$ ipython --no-banner

In [1]: import numpy as np

In [2]: from numpy import linalg as LA

In [3]: np.set_printoptions(precision=4, suppress=True, linewidth=200, sign=" ")

In [4]: f = np.array([1, 3, 2, 0, 3, 1, 0, 2, 3, 2, 1, 0, 1])

In [5]: F = f[np.abs(np.subtract.outer(np.arange(13), np.arange(13)))]

In [6]: F
Out[6]: 
array([[ 1,  3,  2,  0,  3,  1,  0,  2,  3,  2,  1,  0,  1],
       [ 3,  1,  3,  2,  0,  3,  1,  0,  2,  3,  2,  1,  0],
       [ 2,  3,  1,  3,  2,  0,  3,  1,  0,  2,  3,  2,  1],
       [ 0,  2,  3,  1,  3,  2,  0,  3,  1,  0,  2,  3,  2],
       [ 3,  0,  2,  3,  1,  3,  2,  0,  3,  1,  0,  2,  3],
       [ 1,  3,  0,  2,  3,  1,  3,  2,  0,  3,  1,  0,  2],
       [ 0,  1,  3,  0,  2,  3,  1,  3,  2,  0,  3,  1,  0],
       [ 2,  0,  1,  3,  0,  2,  3,  1,  3,  2,  0,  3,  1],
       [ 3,  2,  0,  1,  3,  0,  2,  3,  1,  3,  2,  0,  3],
       [ 2,  3,  2,  0,  1,  3,  0,  2,  3,  1,  3,  2,  0],
       [ 1,  2,  3,  2,  0,  1,  3,  0,  2,  3,  1,  3,  2],
       [ 0,  1,  2,  3,  2,  0,  1,  3,  0,  2,  3,  1,  3],
       [ 1,  0,  1,  2,  3,  2,  0,  1,  3,  0,  2,  3,  1]])

In [7]: # equal to its transpose

In [8]: f = np.array([-1, 2, 2, -2, 2, 1, 1, 3, 1, -2, 3, -3, -2])

In [9]: A2 = F + np.outer(f, np.eye(13)[12])

In [10]: print(LA.matrix_rank(A2 - F))
1

In [11]: x0 = np.array([1, 2, 3, 3, 2, 1, 3, 2, 3, 2, 1, 0, 3])

In [12]: rhs = F @ x0

In [13]: rhs
Out[13]: array([ 41,  40,  45,  41,  49,  46,  36,  43,  48,  37,  49,  46,  34])

In [14]: np.round(LA.solve(F.T, F[2]), 4) + 0
Out[14]: array([ 0.,  0.,  1.,  0.,  0.,  0.,  0.,  0.,  0.,  0.,  0.,  0.,  0.])

In [15]: np.round(LA.solve(F, F[:, 8]), 4) + 0
Out[15]: array([ 0.,  0.,  0.,  0.,  0.,  0.,  0.,  0.,  1.,  0.,  0.,  0.,  0.])

In [16]: mat = np.array([[0, 6, 3, -3, -3, 1, -6, -1, -8, -7, -3, -2, 2],
    ...:     [-9, 2, -9, 8, 6, -2, 6, 7, 1, 0, -5, -7, 5],
    ...:     [2, -2, 3, 0, 7, 3, 1, 3, 9, -5, -2, -8, -1],
    ...:     [4, -7, 3, 7, 9, 8, 5, -6, -2, -7, 8, -6, 9],
    ...:     [-3, -1, -4, 8, -1, -4, -9, 0, 3, 6, -7, 5, -6]])

In [17]: mat
Out[17]: 
array([[ 0,  6,  3, -3, -3,  1, -6, -1, -8, -7, -3, -2,  2],
       [-9,  2, -9,  8,  6, -2,  6,  7,  1,  0, -5, -7,  5],
       [ 2, -2,  3,  0,  7,  3,  1,  3,  9, -5, -2, -8, -1],
       [ 4, -7,  3,  7,  9,  8,  5, -6, -2, -7,  8, -6,  9],
       [-3, -1, -4,  8, -1, -4, -9,  0,  3,  6, -7,  5, -6]])

In [18]: A2 = mat / np.sqrt((mat ** 2).mean(axis=1, keepdims=True))

In [19]: LA.matrix_rank(mat - mat.mean(axis=1, keepdims=True))
Out[19]: np.int64(5)

In [20]: print(LA.norm(A2, axis=1))
[ 3.6056  3.6056  3.6056  3.6056  3.6056]

In [21]: LA.matrix_rank(A2) == LA.matrix_rank(mat)
Out[21]: np.True_

In [22]: A2[3]
Out[22]: array([ 0.6078, -1.0637,  0.4559,  1.0637,  1.3676,  1.2156,  0.7598, -0.9117, -0.3039, -1.0637,  1.2156, -0.9117,  1.3676])

In [23]: Uu, sv, vt = LA.svd(mat, full_matrices=False)

In [24]: np.allclose(Uu * sv @ vt, mat)
Out[24]: True

In [25]: print(sv)
[ 27.7367  22.7081  15.465   13.5804  11.9759]

In [26]: np.round(Uu.T @ mat @ vt.T, 4) + 0
Out[26]: 
array([[ 27.7367,   0.    ,   0.    ,   0.    ,   0.    ],
       [  0.    ,  22.7081,   0.    ,   0.    ,   0.    ],
       [  0.    ,   0.    ,  15.465 ,   0.    ,   0.    ],
       [  0.    ,   0.    ,   0.    ,  13.5804,   0.    ],
       [  0.    ,   0.    ,   0.    ,   0.    ,  11.9759]])

In [27]: round(float(np.sqrt((sv ** 2).sum())), 4), round(LA.norm(mat), 4)
Out[27]: (43.0349, np.float64(43.0349))

In [28]: np.abs(Uu[:, 0]).round(6).argmax()
Out[28]: np.int64(3)

In [29]: sv / sv[0]
Out[29]: array([ 1.    ,  0.8187,  0.5576,  0.4896,  0.4318])

In [30]: Uu.shape, sv.shape, vt.shape
Out[30]: ((5, 5), (5,), (5, 13))

In [31]: np.round(vt @ vt.T, 4) + 0
Out[31]: 
array([[ 1.,  0.,  0.,  0.,  0.],
       [ 0.,  1.,  0.,  0.,  0.],
       [ 0.,  0.,  1.,  0.,  0.],
       [ 0.,  0.,  0.,  1.,  0.],
       [ 0.,  0.,  0.,  0.,  1.]])

In [32]: np.cumsum(sv ** 2) / np.sum(sv ** 2)
Out[32]: array([ 0.4154,  0.6938,  0.823 ,  0.9226,  1.    ])

In [33]: def softmax(z):
    ...:     e = np.exp(z - z.max(axis=-1, keepdims=True))
    ...:     return e / e.sum(axis=-1, keepdims=True)
    ...: 

In [34]: softmax(mat).sum(axis=1)
Out[34]: array([ 1.,  1.,  1.,  1.,  1.])

In [35]: np.round(softmax(mat[0]), 4) + 0
Out[35]: array([ 0.0023,  0.9268,  0.0461,  0.0001,  0.0001,  0.0062,  0.    ,  0.0008,  0.    ,  0.    ,  0.0001,  0.0003,  0.017 ])

In [36]: np.round(softmax(10 * mat[0]), 4) + 0
Out[36]: array([ 0.,  1.,  0.,  0.,  0.,  0.,  0.,  0.,  0.,  0.,  0.,  0.,  0.])

In [37]: print(np.round(softmax(mat[0] + 4), 4) + 0)
[ 0.0023  0.9268  0.0461  0.0001  0.0001  0.0062  0.      0.0008  0.      0.      0.0001  0.0003  0.017 ]

In [38]: att = mat @ mat.T / np.sqrt(13)

In [39]: np.round(softmax(att + np.triu(np.full(att.shape, -np.inf), 1)), 4) + 0
Out[39]: 
array([[ 1.,  0.,  0.,  0.,  0.],
       [ 0.,  1.,  0.,  0.,  0.],
       [ 0.,  0.,  1.,  0.,  0.],
       [ 0.,  0.,  0.,  1.,  0.],
       [ 0.,  0.,  0.,  0.,  1.]])

In [40]: cov = mat.T @ mat

In [41]: np.allclose(cov, cov.T)
Out[41]: True

In [42]: LA.matrix_rank(cov)
Out[42]: np.int64(5)

In [43]: X = np.load("block6.npy")

In [44]: print(X)
[[ 2.2548  4.5473 -2.2449 -0.0066  0.0298 -6.8759]
 [-1.0393 -2.0621  1.0019 -0.0965 -0.0255  3.0963]
 [-1.0372 -2.0955  0.995  -0.0555 -0.0298  3.2557]
 [ 0.145   0.0426 -0.0501 -0.0458  0.036  -0.1233]
 [ 0.9861  1.9738 -0.9107 -0.0255 -0.0181 -3.0178]
 [ 0.4151  0.7869 -0.4735 -0.0096 -0.0881 -1.0871]
 [-1.7138 -3.2761  1.6436 -0.0255 -0.0074  5.0012]
 [ 1.1913  2.2913 -1.2417 -0.0427 -0.0409 -3.6319]
 [-1.2174 -2.3818  1.2716 -0.0162 -0.0625  3.6839]
 [ 1.256   2.482  -1.2524 -0.022  -0.0489 -3.6954]]

In [45]: A2 = np.c_[X[:, :5] @ np.array([[-3, 2, 1, 1, -2],
    ...:     [1, -1, 2, -1, 0],
    ...:     [1, -1, -3, -1, -1],
    ...:     [3, 1, 1, 1, -1],
    ...:     [3, -3, -2, -3, -1]]), np.array([-1, 2, 1, -1, 1, 2, -1, 2, -1, 0])]

In [46]: print(A2)
[[ -4.3924   2.1112  18.0179  -0.1436  -2.2879  -1.    ]
 [  1.6917  -1.0384  -8.2147   0.0009   1.1987   2.    ]
 [  1.7552  -0.94    -8.2091   0.0972   1.1647   1.    ]
 [ -0.4719   0.1437   0.2627  -0.0013  -0.2301  -1.    ]
 [ -2.026    0.9379   7.6765  -0.0482  -1.0179   1.    ]
 [ -1.225    0.7715   3.576    0.3564  -0.259    2.    ]
 [  3.4102  -1.7984 -13.2075  -0.0846   1.8169  -1.    ]
 [ -2.7751   1.413    9.5381   0.2217  -1.0573   2.    ]
 [  2.3059  -1.1533  -9.687    0.0641   1.2419  -1.    ]
 [ -2.7511   1.4071  10.053    0.1511  -1.1887   0.    ]]

In [47]: print(np.round(LA.lstsq(X, A2[:, 0])[0], 4) + 0)
[-3.  1.  1.  3.  3.  0.]

In [48]: LA.norm(LA.qr(X)[0].T @ A2, axis=0) ** 2 / ((A2 ** 2).sum(axis=0) + 1e-12)
Out[48]: array([ 1.    ,  1.    ,  1.    ,  1.    ,  1.    ,  0.6843])

In [49]: np.round(LA.norm(A2 - X @ LA.lstsq(X, A2)[0], axis=0), 4) + 0
Out[49]: array([ 0.    ,  0.    ,  0.    ,  0.    ,  0.    ,  2.3838])

In [50]: LA.matrix_rank(A2)
Out[50]: np.int64(6)
